>>> import numpy as np
>>> import numpy.linalg as la
>>> np.set_printoptions(precision=3, suppress=True, linewidth=100)
>>> E = np.array([[0, 0, 1], [0, 0, -2], [-1, 2, 0]])
>>> E
array([[ 0,  0,  1],
       [ 0,  0, -2],
       [-1,  2,  0]])
>>> x0 = np.array([3, 1, 0])
>>> E @ (2 * x0)
array([ 0,  0, -2])
>>> E * x0
array([[ 0,  0,  0],
       [ 0,  0,  0],
       [-3,  2,  0]])
>>> E @ np.ones(3)
array([ 1., -2.,  1.])
>>> la.norm(E @ x0) <= la.norm(E, 2) * la.norm(x0) + 1e-9
np.True_
>>> np.sign((E @ x0).round(6))
array([ 0,  0, -1])
>>> (E * x0).sum(axis=1)
array([ 0,  0, -1])
>>> x0 = np.array([1, -3, -3])
>>> la.svd(E, compute_uv=False)
array([2.236, 2.236, 0.   ])
>>> la.eigvals(E).real
array([0., 0., 0.])
>>> x0 @ E @ x0
np.int64(0)
>>> O = la.solve(np.eye(3) - E, np.eye(3) + E)
>>> round(float(la.det(O)), 3)
1.0
>>> U, sig, VT = la.svd(E)
>>> np.argmax(sig[:-1] / (sig[1:] + 1e-6)) + 1
np.int64(2)
>>> sig
array([2.236, 2.236, 0.   ])
>>> Y = U[:, :2] @ np.diag(sig[:2]) @ VT[:2]
>>> round(float(la.norm(E - Y, 2)), 3), sig[2]
(0.0, np.float64(0.0))
>>> round(float(la.norm(E - Y) / la.norm(E)), 3)
0.0
>>> r = la.matrix_rank(E)
>>> r
np.int64(2)
>>> null = la.svd(E)[2][r:].T
>>> E @ null
array([[0.],
       [0.],
       [0.]])
>>> [int(la.matrix_rank(E[:i])) for i in range(1, len(E) + 1)]
[1, 1, 2]
>>> np.allclose(E @ null, 0)
True
>>> null @ null.T
array([[0.8, 0.4, 0. ],
       [0.4, 0.2, 0. ],
       [0. , 0. , 0. ]])
>>> null[:, 0] / null[np.abs(null[:, 0]).round(6).argmax(), 0]
array([1. , 0.5, 0. ])
>>> arr = np.load("a.npy")
>>> arr
array([[-3, -2, -2,  0],
       [-1, -1, -2, -2],
       [ 1,  3,  0,  2],
       [ 1, -1, -3,  0]])
>>> Y = la.inv(arr)
>>> round(la.det(arr) * la.det(Y), 3)
np.float64(1.0)
>>> round(float(la.cond(arr)), 3)
4.132
>>> x0 = np.array([-4, 0, 5, 5])
>>> rhs = arr @ x0
>>> c, lr = np.zeros(4), 1 / la.norm(arr, 2) ** 2
>>> for i in range(150):
...     c -= lr * arr.T @ (arr @ c - rhs)
...     if i % 50 == 0: print(i, round(la.norm(arr @ c - rhs), 3))
... 
0 15.545
50 0.175
100 0.009
>>> np.round(la.cond(arr), 3)
np.float64(4.132)
